% ipython --no-banner

In [1]: import numpy as np

In [2]: np.set_printoptions(precision=2, suppress=True, linewidth=160)

In [3]: A = np.loadtxt("out1.csv", delimiter=",")

In [4]: A
Out[4]: 
array([[ 0.,  2.,  2.,  1., -1., -5.,  0.,  0., -2.],
       [ 2., -2., -3., -1.,  0., -4., -1., -1., -3.],
       [ 2., -3., -4.,  2.,  1., -4., -2., -3.,  5.],
       [ 1., -1.,  2.,  0.,  2.,  4.,  1., -4.,  0.],
       [-1.,  0.,  1.,  2., -2., -1., -2.,  2.,  2.],
       [-5., -4., -4.,  4., -1.,  6.,  1.,  1.,  2.],
       [ 0., -1., -2.,  1., -2.,  1., -4., -5., -4.],
       [ 0., -1., -3., -4.,  2.,  1., -5.,  4., -3.],
       [-2., -3.,  5.,  0.,  2.,  2., -4., -3.,  2.]])

In [5]: # symmetric, so the eigenvalues are real

In [6]: evals, V = np.linalg.eigh(A)

In [7]: np.abs(V[:, -1]).round(6).argmax()
Out[7]: np.int64(5)

In [8]: np.linalg.svd(A, compute_uv=False)
Out[8]: array([12.64, 10.55, 10.06,  9.68,  7.58,  6.49,  3.12,  1.41,  0.97])

In [9]: np.round(V.T @ V, 2) + 0
Out[9]: 
array([[1., 0., 0., 0., 0., 0., 0., 0., 0.],
       [0., 1., 0., 0., 0., 0., 0., 0., 0.],
       [0., 0., 1., 0., 0., 0., 0., 0., 0.],
       [0., 0., 0., 1., 0., 0., 0., 0., 0.],
       [0., 0., 0., 0., 1., 0., 0., 0., 0.],
       [0., 0., 0., 0., 0., 1., 0., 0., 0.],
       [0., 0., 0., 0., 0., 0., 1., 0., 0.],
       [0., 0., 0., 0., 0., 0., 0., 1., 0.],
       [0., 0., 0., 0., 0., 0., 0., 0., 1.]])

In [10]: np.unique(evals.round(6) + 0, return_counts=True)[1]
Out[10]: array([1, 1, 1, 1, 1, 1, 1, 1, 1])

In [11]: np.round(evals.sum(), 2), np.trace(A)
Out[11]: (np.float64(0.0), np.float64(0.0))

In [12]: evals
Out[12]: array([-10.55,  -9.68,  -6.49,  -3.12,  -1.41,   0.97,   7.58,  10.06,  12.64])

In [13]: other = np.linalg.inv(A)

In [14]: np.round(np.linalg.inv(other), 2) + 0
Out[14]: 
array([[ 0.,  2.,  2.,  1., -1., -5.,  0.,  0., -2.],
       [ 2., -2., -3., -1.,  0., -4., -1., -1., -3.],
       [ 2., -3., -4.,  2.,  1., -4., -2., -3.,  5.],
       [ 1., -1.,  2.,  0.,  2.,  4.,  1., -4.,  0.],
       [-1.,  0.,  1.,  2., -2., -1., -2.,  2.,  2.],
       [-5., -4., -4.,  4., -1.,  6.,  1.,  1.,  2.],
       [ 0., -1., -2.,  1., -2.,  1., -4., -5., -4.],
       [ 0., -1., -3., -4.,  2.,  1., -5.,  4., -3.],
       [-2., -3.,  5.,  0.,  2.,  2., -4., -3.,  2.]])

In [15]: np.allclose(other, A.T)
Out[15]: False

In [16]: (np.abs(other) > 1e-9).astype(int)
Out[16]: 
array([[1, 1, 0, 1, 1, 1, 1, 1, 1],
       [1, 1, 1, 1, 1, 1, 1, 1, 1],
       [0, 1, 1, 1, 1, 1, 1, 1, 1],
       [1, 1, 1, 1, 1, 1, 1, 1, 1],
       [1, 1, 1, 1, 1, 1, 1, 1, 1],
       [1, 1, 1, 1, 1, 1, 1, 1, 1],
       [1, 1, 1, 1, 1, 1, 1, 1, 1],
       [1, 1, 1, 1, 1, 1, 1, 1, 1],
       [1, 1, 1, 1, 1, 1, 1, 1, 1]])

In [17]: round(np.linalg.det(A) * np.linalg.det(other), 2)
Out[17]: np.float64(1.0)

In [18]: np.round(np.linalg.slogdet(A)[0], 2)
Out[18]: np.float64(-1.0)

In [19]: f = np.array([6, 3, 1, 9, 9, 7, 9, 7, 5])

In [20]: other = A + np.outer(f, np.eye(9)[7])

In [21]: np.linalg.matrix_rank(np.linalg.inv(other) - np.linalg.inv(A), tol=1e-8)
Out[21]: np.int64(1)

In [22]: other
Out[22]: 
array([[ 0.,  2.,  2.,  1., -1., -5.,  0.,  6., -2.],
       [ 2., -2., -3., -1.,  0., -4., -1.,  2., -3.],
       [ 2., -3., -4.,  2.,  1., -4., -2., -2.,  5.],
       [ 1., -1.,  2.,  0.,  2.,  4.,  1.,  5.,  0.],
       [-1.,  0.,  1.,  2., -2., -1., -2., 11.,  2.],
       [-5., -4., -4.,  4., -1.,  6.,  1.,  8.,  2.],
       [ 0., -1., -2.,  1., -2.,  1., -4.,  4., -4.],
       [ 0., -1., -3., -4.,  2.,  1., -5., 11., -3.],
       [-2., -3.,  5.,  0.,  2.,  2., -4.,  2.,  2.]])

In [23]: round(float(np.linalg.eigvalsh(A).min()), 2)
Out[23]: -10.55

In [24]: W0 = np.loadtxt("block3.csv", delimiter=",")

In [25]: W0
Out[25]: 
array([[-2.2, -0.5, -1. ,  2.1,  1.2, -2.4, -0.6,  0.2,  0.2],
       [ 0.5, -1.3,  1.6,  2.4,  1.7,  2.9, -2. , -0.7, -0.4],
       [ 2.5,  0.4, -0.3,  2.7,  1.7,  1.7,  1. ,  0.1,  2. ],
       [-1.5, -1. , -0.5, -1.8, -1.7, -2.2, -0.6, -2.8, -0.4],
       [ 0.3,  1.2, -1. ,  0.3, -0.1,  1.6,  0.6, -0.2,  1. ],
       [-0.7, -1. ,  0.4, -4.2, -0.3, -0.5,  1.6, -0.2,  0.6]])

In [26]: other = W0 / np.linalg.norm(W0, axis=1, keepdims=True)

In [27]: C2 = other @ other.T

In [28]: np.linalg.norm(other, axis=1)
Out[28]: array([1., 1., 1., 1., 1., 1.])

In [29]: C2[0]
Out[29]: array([ 1.  , -0.04, -0.09,  0.17, -0.35, -0.36])

In [30]: (C2 - 2 * np.eye(6)).round(6).argmax(axis=1)
Out[30]: array([3, 2, 4, 5, 2, 3])

In [31]: other = np.array([[-4, 0, 7],
    ...:     [-9, 1, -8],
    ...:     [4, -4, -6],
    ...:     [-3, 6, 4],
    ...:     [2, -3, 6],
    ...:     [-8, -5, -8],
    ...:     [7, -5, 9],
    ...:     [-1, 7, 7],
    ...:     [9, 2, 5]])

In [32]: np.linalg.matrix_rank(W0 @ other)
Out[32]: np.int64(3)

In [33]: np.einsum("ij,ij->i", W0, W0)
Out[33]: array([18.14, 26.21, 24.58, 22.83,  6.59, 22.59])

In [34]: np.linalg.matrix_rank(np.vstack([W0, other.T]))
Out[34]: np.int64(9)

In [35]: K = np.load("mat.npy")

In [36]: K
Out[36]: 
array([[-5., -9.,  8.,  2.,  8., -1.,  2.],
       [ 2.,  5., -5., -9.,  1.,  0., -9.],
       [ 0.,  0.,  2.,  0.,  2.,  1.,  0.],
       [ 0.,  0.,  2.,  0.,  1.,  0.,  0.],
       [ 0.,  0.,  2.,  2.,  0.,  2.,  2.],
       [ 0.,  0.,  2.,  0.,  1.,  1.,  2.],
       [ 0.,  0.,  1.,  0.,  1.,  1.,  2.]])

In [37]: round(np.log10(np.linalg.cond(K)))
Out[37]: 3

In [38]: np.argsort(-np.linalg.norm(K, axis=0).round(6), kind="stable")[:3]
Out[38]: array([1, 2, 6])

In [39]: U, sv, Vh = np.linalg.svd(K)

In [40]: sv
Out[40]: array([19.27, 10.63,  4.29,  1.66,  1.15,  0.52,  0.03])

In [41]: other = U[:, :6] @ np.diag(sv[:6]) @ Vh[:6]

In [42]: round(float(np.linalg.norm(K - other) / np.linalg.norm(K)), 2)
Out[42]: 0.0

In [43]: np.linalg.matrix_rank(other)
Out[43]: np.int64(6)

In [44]: np.trace(K)
Out[44]: np.float64(5.0)

In [45]: np.round(np.abs(np.linalg.eigvals(K)).max(), 2)
Out[45]: np.float64(5.65)

In [46]: m1 = np.array([[1, 2, -1, 2, 2, -1, -1, 2, -1],
    ...:     [1, 2, -1, 2, 2, -1, -1, 2, -1],
    ...:     [4, 5, 2, 5, 5, 2, 2, 5, 2],
    ...:     [-1, 0, -3, 0, 0, -3, -3, 0, -3]])

In [47]: # column 3 repeats column 1

In [48]: U, sv, Vh = np.linalg.svd(m1)

In [49]: V = Vh[:(sv > 1e-8).sum()]

In [50]: rng = np.random.default_rng(2944)

In [51]: x0 = m1[1] + 2 * m1[2] + rng.integers(2) * np.eye(9)[6]

In [52]: x0
Out[52]: array([ 9., 12.,  3., 12., 12.,  3.,  4., 12.,  3.])

In [53]: np.linalg.matrix_rank(np.vstack([m1, x0]))
Out[53]: np.int64(3)

In [54]: np.allclose(V.T @ V @ x0, x0)
Out[54]: False

In [55]: np.diag(V.T @ V)
Out[55]: array([0.12, 0.23, 0.24, 0.23, 0.23, 0.24, 0.24, 0.23, 0.24])

In [56]: V.T @ V
Out[56]: 
array([[ 0.12,  0.15,  0.07,  0.15,  0.15,  0.07,  0.07,  0.15,  0.07],
       [ 0.15,  0.23, -0.01,  0.23,  0.23, -0.01, -0.01,  0.23, -0.01],
       [ 0.07, -0.01,  0.24, -0.01, -0.01,  0.24,  0.24, -0.01,  0.24],
       [ 0.15,  0.23, -0.01,  0.23,  0.23, -0.01, -0.01,  0.23, -0.01],
       [ 0.15,  0.23, -0.01,  0.23,  0.23, -0.01, -0.01,  0.23, -0.01],
       [ 0.07, -0.01,  0.24, -0.01, -0.01,  0.24,  0.24, -0.01,  0.24],
       [ 0.07, -0.01,  0.24, -0.01, -0.01,  0.24,  0.24, -0.01,  0.24],
       [ 0.15,  0.23, -0.01,  0.23,  0.23, -0.01, -0.01,  0.23, -0.01],
       [ 0.07, -0.01,  0.24, -0.01, -0.01,  0.24,  0.24, -0.01,  0.24]])
